% ipython --no-banner

In [1]: import numpy as np

In [2]: np.set_printoptions(precision=3, suppress=True, linewidth=120, legacy="1.25")

In [3]: M = np.diag(np.array([0, 3, 1, -2]))

In [4]: print(M)
[[ 0  0  0  0]
 [ 0  3  0  0]
 [ 0  0  1  0]
 [ 0  0  0 -2]]

In [5]: print([round(float(x), 3) for x in np.linalg.svd(M, compute_uv=False)[:3]])
[3.0, 2.0, 1.0]

In [6]: print(np.linalg.cond(M) > 100)
True

In [7]: print(np.linalg.matrix_rank(M, rtol=0.1))
3

In [8]: print(np.round(np.linalg.norm(M, 2) / np.linalg.norm(M), 3))
0.802

In [9]: q, _ = np.linalg.qr(np.array([[-0.3, 0.8, -0.4], [1.8, -0.2, 1.5], [-0.1, 1.3, 0.5]]))

In [10]: feats = 5 * q

In [11]: print(feats)
[[-0.821 -2.47  -4.269]
 [ 4.925 -0.65  -0.57 ]
 [-0.274 -4.298  2.539]]

In [12]: f = np.array([3, -3, -3])

In [13]: print(np.polyval(f, feats[0]))
[ 1.483 22.711 64.485]

In [14]: Y = np.array([[2, 1, 1], [1, 4, 5]])

In [15]: basis = np.kron(Y, feats)

In [16]: print(basis.shape)
(6, 9)

In [17]: print(np.linalg.matrix_rank(basis))
6

In [18]: def softmax(z):
    ...:     e = np.exp(z - z.max(axis=-1, keepdims=True))
    ...:     return e / e.sum(axis=-1, keepdims=True)
    ...: 

In [19]: print(softmax(feats[2]))
[0.057 0.001 0.942]

In [20]: print(np.round(softmax(10 * feats[2]), 3) + 0)
[0. 0. 1.]

In [21]: S = feats @ feats.T / np.sqrt(3)

In [22]: print(np.round(softmax(S), 3) + 0)
[[1. 0. 0.]
 [0. 1. 0.]
 [0. 0. 1.]]

In [23]: q, V = np.linalg.qr(feats[:, :1])[0], np.linalg.qr(feats[:, 1:])[0]

In [24]: sv = np.linalg.svd(q.T @ V, compute_uv=False)

In [25]: print(sv.round(3) + 0)
[0.]

In [26]: print(np.degrees(np.arccos(sv.clip(0, 1))))
[90.]

In [27]: J = np.load("arr.npy")

In [28]: print(J)
[[ -0.437  15.294 -15.66 ]
 [ -0.724  14.996 -14.738]
 [ -0.287  14.673 -14.637]
 [  0.558  14.652 -17.002]
 [  1.492  13.608 -14.098]
 [ -1.173  14.059 -16.904]
 [  1.225  15.919 -15.11 ]
 [ -0.011  15.122 -15.312]
 [  0.39   13.439 -15.105]
 [  0.472  13.249 -15.31 ]
 [ -0.784  16.629 -14.586]
 [  0.004  16.879 -13.765]]

In [29]: C2 = np.cov(J, rowvar=False)

In [30]: print(C2.shape)
(3, 3)

In [31]: print(np.polyfit(J[:, 2], J[:, 0], 1))
[0.185 2.863]

In [32]: print(np.median(J, axis=0))
[ -0.003  14.835 -15.107]

In [33]: print(C2)
[[ 0.651 -0.245  0.178]
 [-0.245  1.409  0.382]
 [ 0.178  0.382  0.962]]

In [34]: print(np.argwhere(np.triu(np.abs(np.corrcoef(J.T)) > 0.8, 1)))
[]

In [35]: Xc = J - J.mean(axis=0)

In [36]: V = np.linalg.svd(Xc)[2][:1]

In [37]: Y = Xc - Xc @ V.T @ V

In [38]: print(Y.std(axis=0))
[0.754 0.355 0.753]

In [39]: print(np.linalg.norm(Y, axis=1).round(6).argmax())
4

In [40]: U, sv, Vt = np.linalg.svd(J)

In [41]: print(sv)
[73.701  4.163  2.673]

In [42]: Y = U[:, :1] @ np.diag(sv[:1]) @ Vt[:1]

In [43]: print(np.linalg.matrix_rank(Y))
1

In [44]: print(round(np.abs(J - Y).max(), 3))
1.724

In [45]: data = np.loadtxt("run0.csv", delimiter=",")

In [46]: print(data)
[[0. 0. 0.]
 [0. 0. 3.]
 [0. 0. 0.]]

In [47]: # row 1 is much longer than the rest

In [48]: Y = np.array([[0, 5, 3], [5, 1, 4], [5, 3, 3]])

In [49]: print(data @ Y)
[[ 0.  0.  0.]
 [15.  9.  9.]
 [ 0.  0.  0.]]

In [50]: print(np.prod(np.diag(data)), np.round(np.linalg.det(data), 3))
0.0 0.0

In [51]: print(np.linalg.matrix_rank(data - data[0, 0] * np.eye(3)))
1

In [52]: print((data - data.T) / 2)
[[ 0.   0.   0. ]
 [ 0.   0.   1.5]
 [ 0.  -1.5  0. ]]

In [53]: print(np.allclose(data, data.T))
False

In [54]: print(np.unique(data.round(6), axis=0).shape)
(2, 3)

In [55]: print(np.allclose(data[:-1].T @ np.linalg.lstsq(data[:-1].T, data[-1])[0], data[-1]))
True

In [56]: print(round(float(np.trace(np.linalg.pinv(M) @ M)), 3))
3.0

In [57]: print(np.unique(M.round(6), axis=0).shape)
(4, 4)

In [58]: E = np.loadtxt("mat.csv", delimiter=",")

In [59]: print(E)
[[1. 0.]
 [1. 1.]]

In [60]: print([int(np.linalg.matrix_rank(np.linalg.matrix_power(E, p))) for p in range(1, 3)])
[2, 2]

In [61]: print(E @ E)
[[1. 0.]
 [2. 1.]]

In [62]: print(np.linalg.matrix_rank(E - E[0, 0] * np.eye(2)))
1

In [63]: print(np.prod(np.diag(E)), np.round(np.linalg.det(E), 3))
1.0 1.0

In [64]: C2 = E.T @ E

In [65]: print(np.linalg.matrix_rank(C2))
2

In [66]: print(C2)
[[2. 1.]
 [1. 1.]]

In [67]: print(np.linalg.eigvalsh(C2)[::-1])
[2.618 0.382]

In [68]: print(np.allclose(C2, C2.T))
True

In [69]: print((E @ E.T).shape)
(2, 2)

In [70]: print(np.trace(C2), (E ** 2).sum())
3.0 3.0

In [71]: print(np.linalg.svd(E, compute_uv=False) ** 2)
[2.618 0.382]

In [72]: X = np.array([[0, 0, 0, 0], [2, 10, 4, 2], [3, 15, 6, 3]])

In [73]: q, Rm = np.linalg.qr(E)

In [74]: print(round(abs(Rm[0, 0]), 3), round(np.linalg.norm(E[:, 0]), 3))
1.414 1.414

In [75]: print(np.allclose(Rm.T @ Rm, E.T @ E))
True

In [76]: print(np.abs(np.diag(Rm)))
[1.414 0.707]

In [77]: vec = np.array([0, 1, 0, 1])

In [78]: print(X * vec)
[[ 0  0  0  0]
 [ 0 10  0  2]
 [ 0 15  0  3]]

In [79]: print((X @ vec).argmax())
2

In [80]: print(np.linalg.norm(X @ vec) <= np.linalg.norm(X, 2) * np.linalg.norm(vec) + 1e-9)
True

In [81]: print(X @ vec)
[ 0 12 18]

In [82]: print(X @ (2 * vec))
[ 0 24 36]

In [83]: Y = np.array([[2, -2], [3, -5]])

In [84]: basis = np.array([[9]])

In [85]: mat = np.block([[Y, np.zeros((2, 1))], [np.zeros((1, 2)), basis]])

In [86]: print(mat)
[[ 2. -2.  0.]
 [ 3. -5.  0.]
 [ 0.  0.  9.]]

In [87]: # splits into 2 blocks

In [88]: Y = mat / np.linalg.norm(mat, axis=1, keepdims=True)

In [89]: C2 = Y @ Y.T

In [90]: print(C2[0])
[1.   0.97 0.  ]

In [91]: print(np.linalg.norm(Y, axis=1))
[1. 1. 1.]

In [92]: print(np.argwhere(np.triu(np.abs(C2) > 0.95, 1)))
[[0 1]]

In [93]: print(C2)
[[1.   0.97 0.  ]
 [0.97 1.   0.  ]
 [0.   0.   1.  ]]

In [94]: print((C2 - 2 * np.eye(3)).round(6).argmax(axis=1))
[1 0 0]

In [95]: arr = np.load("w.npy")

In [96]: print(arr)
[[179   1  82  70]
 [  1  49 -42   9]
 [ 82 -42  76  16]
 [ 70   9  16  74]]

In [97]: blk = np.stack([arr, -2 * arr, arr[::-1]])

In [98]: print(blk.sum(axis=0))
[[-109    8  -66    4]
 [  81  -91  118    7]
 [ -81   91 -118   -7]
 [ 109   -8   66   -4]]
